$ ipython --no-banner

In [1]: import numpy as np

In [2]: import numpy.linalg as la

In [3]: np.set_printoptions(precision=2, suppress=True, linewidth=120)

In [4]: def rd(a):
   ...:     return np.round(a, 2) + 0
   ...: 

In [5]: out = np.array([[-1, 2, -2, -1, -1, 1, 1, -2, 1],
   ...:     [-2, 2, 2, 1, 0, -1, -2, 1, 1],
   ...:     [1, 1, 2, 0, 0, 0, 0, -1, -2],
   ...:     [-2, 0, 1, 1, -1, 1, -1, -2, 1],
   ...:     [2, -2, -2, 0, 2, 2, 1, 2, -2],
   ...:     [-1, 2, 1, 0, 0, -1, 1, 2, 2],
   ...:     [0, -1, 0, 0, -1, -2, -2, 1, 0],
   ...:     [-1, 0, -1, 1, -2, -1, 1, -1, 0],
   ...:     [-2, -1, 2, 1, 1, -2, 1, -2, -2]])

In [6]: W0 = np.tril(out)

In [7]: print(W0)
[[-1  0  0  0  0  0  0  0  0]
 [-2  2  0  0  0  0  0  0  0]
 [ 1  1  2  0  0  0  0  0  0]
 [-2  0  1  1  0  0  0  0  0]
 [ 2 -2 -2  0  2  0  0  0  0]
 [-1  2  1  0  0 -1  0  0  0]
 [ 0 -1  0  0 -1 -2 -2  0  0]
 [-1  0 -1  1 -2 -1  1 -1  0]
 [-2 -1  2  1  1 -2  1 -2 -2]]

In [8]: print((W0 + W0.T) / 2)
[[-1.  -1.   0.5 -1.   1.  -0.5  0.  -0.5 -1. ]
 [-1.   2.   0.5  0.  -1.   1.  -0.5  0.  -0.5]
 [ 0.5  0.5  2.   0.5 -1.   0.5  0.  -0.5  1. ]
 [-1.   0.   0.5  1.   0.   0.   0.   0.5  0.5]
 [ 1.  -1.  -1.   0.   2.   0.  -0.5 -1.   0.5]
 [-0.5  1.   0.5  0.   0.  -1.  -1.  -0.5 -1. ]
 [ 0.  -0.5  0.   0.  -0.5 -1.  -2.   0.5  0.5]
 [-0.5  0.  -0.5  0.5 -1.  -0.5  0.5 -1.  -1. ]
 [-1.  -0.5  1.   0.5  0.5 -1.   0.5 -1.  -2. ]]

In [9]: print(rd(np.abs(la.eigvals(W0)).max()))
2.0

In [10]: print(np.allclose(W0, W0.T))
False

In [11]: print((W0 - W0.T) / 2)
[[ 0.   1.  -0.5  1.  -1.   0.5  0.   0.5  1. ]
 [-1.   0.  -0.5  0.   1.  -1.   0.5  0.   0.5]
 [ 0.5  0.5  0.  -0.5  1.  -0.5  0.   0.5 -1. ]
 [-1.   0.   0.5  0.   0.   0.   0.  -0.5 -0.5]
 [ 1.  -1.  -1.   0.   0.   0.   0.5  1.  -0.5]
 [-0.5  1.   0.5  0.   0.   0.   1.   0.5  1. ]
 [ 0.  -0.5  0.   0.  -0.5 -1.   0.  -0.5 -0.5]
 [-0.5  0.  -0.5  0.5 -1.  -0.5  0.5  0.   1. ]
 [-1.  -0.5  1.   0.5  0.5 -1.   0.5 -1.   0. ]]

In [12]: print(rd(la.det(W0)))
-32.0

In [13]: print(W0 @ W0)
[[  1   0   0   0   0   0   0   0   0]
 [ -2   4   0   0   0   0   0   0   0]
 [ -1   4   4   0   0   0   0   0   0]
 [  1   1   3   1   0   0   0   0   0]
 [  4 -10  -8   0   4   0   0   0   0]
 [ -1   3   1   0   0   1   0   0   0]
 [  2  -2   0   0   0   6   4   0   0]
 [ -4   0   3   0  -3   0  -3   1   0]
 [ 14  -5  -1  -3   3   6  -6   6   4]]

In [14]: print(la.matrix_power(W0, 3))
[[ -1   0   0   0   0   0   0   0   0]
 [ -6   8   0   0   0   0   0   0   0]
 [ -3  12   8   0   0   0   0   0   0]
 [ -2   5   7   1   0   0   0   0   0]
 [ 16 -36 -24   0   8   0   0   0   0]
 [ -5   9   3   0   0  -1   0   0   0]
 [ -4   4   6   0  -4 -14  -8   0   0]
 [  0  12  11   1  -5   5   7  -1   0]
 [-13  -3  -3   7   4  -8  22 -14  -8]]

In [15]: mat = np.array([[-2, 2, -7, -9, -8, -8, 1, -6, 0],
    ...:     [-8, 8, 9, -5, -6, -6, 1, 2, -2],
    ...:     [0, 7, 3, 0, 7, -1, 7, 9, -2],
    ...:     [-4, 7, 7, -2, -5, 8, -7, 1, 7],
    ...:     [5, -2, 4, -7, 0, -8, -3, -8, -9],
    ...:     [1, -1, -6, -9, -9, -5, -3, 9, 1],
    ...:     [4, 5, -7, 8, 5, 3, 0, -1, 8],
    ...:     [-1, -1, 1, -6, 9, 3, 5, 2, -2],
    ...:     [5, 8, -1, 5, 4, 7, -5, -7, 8],
    ...:     [-6, -7, 0, 4, 6, 2, 1, 8, 7],
    ...:     [1, 8, -1, -9, -1, 7, -9, 2, -8]])

In [16]: mat[:, 1] = -3 * mat[:, 8]

In [17]: print(mat)
[[ -2   0  -7  -9  -8  -8   1  -6   0]
 [ -8   6   9  -5  -6  -6   1   2  -2]
 [  0   6   3   0   7  -1   7   9  -2]
 [ -4 -21   7  -2  -5   8  -7   1   7]
 [  5  27   4  -7   0  -8  -3  -8  -9]
 [  1  -3  -6  -9  -9  -5  -3   9   1]
 [  4 -24  -7   8   5   3   0  -1   8]
 [ -1   6   1  -6   9   3   5   2  -2]
 [  5 -24  -1   5   4   7  -5  -7   8]
 [ -6 -21   0   4   6   2   1   8   7]
 [  1  24  -1  -9  -1   7  -9   2  -8]]

In [18]: print(la.cond(mat) > 100)
True

In [19]: print(la.lstsq(mat[:-1].T, mat[-1])[2])
8

In [20]: A = np.loadtxt("a.csv", delimiter=",")

In [21]: print(A)
[[  0.  -3.   0.   5.   0.   0.  -6.   2.  -5.   3.  -2.   2.   1.]
 [  3.   3.   3.   1.   0.  -5.   4.  -6.  -5.   2.  -4.   0.   4.]
 [ -2.  -3.   4.   6.   6.   0.   1.   1.  -6.   0.   3.   2.   4.]
 [  0.   0.   0.   0.   0.   0.   0.   0.   0.   0.   0.   0.   0.]
 [  0.   0.   4.   5.   0.   1.   5.  -1.  -5.  -5.   1.  -2.   6.]
 [  2.  -3.  -2.   4.   7.  -2.   5.   4.  -7.   2.  -4.   6.  -4.]
 [ -4.   0.   1.   8.   5.  -2.  -1.   6.  -6.   6.  -1.   3.  -3.]
 [ -2.  -7.   2.   7.  10.   2.   4.   3. -12.   5.  -6.   7.   1.]
 [  1.   2.   2.   5.  -3.   1.  -1.  -4.  -7.   1. -10.   0.   6.]
 [  3.  10.   1.   3.  -8.  -7.   1.  -8.  -3.   4.  -8.   3.  -3.]]

In [22]: ang = np.radians(30)

In [23]: R = np.eye(13)

In [24]: R[4, 4] = R[5, 5] = np.cos(ang)

In [25]: R[4, 5], R[5, 4] = -np.sin(ang), np.sin(ang)

In [26]: out = A @ R.T

In [27]: print(rd(la.svd(A, compute_uv=False)), rd(la.svd(out, compute_uv=False)))
[32.26 24.88 16.43 11.94  9.63  6.06  4.66  3.39  1.53  0.  ] [32.26 24.88 16.43 11.94  9.63  6.06  4.66  3.39  1.53  0.  ]

In [28]: print(np.allclose(la.norm(A, axis=1), la.norm(out, axis=1)))
True
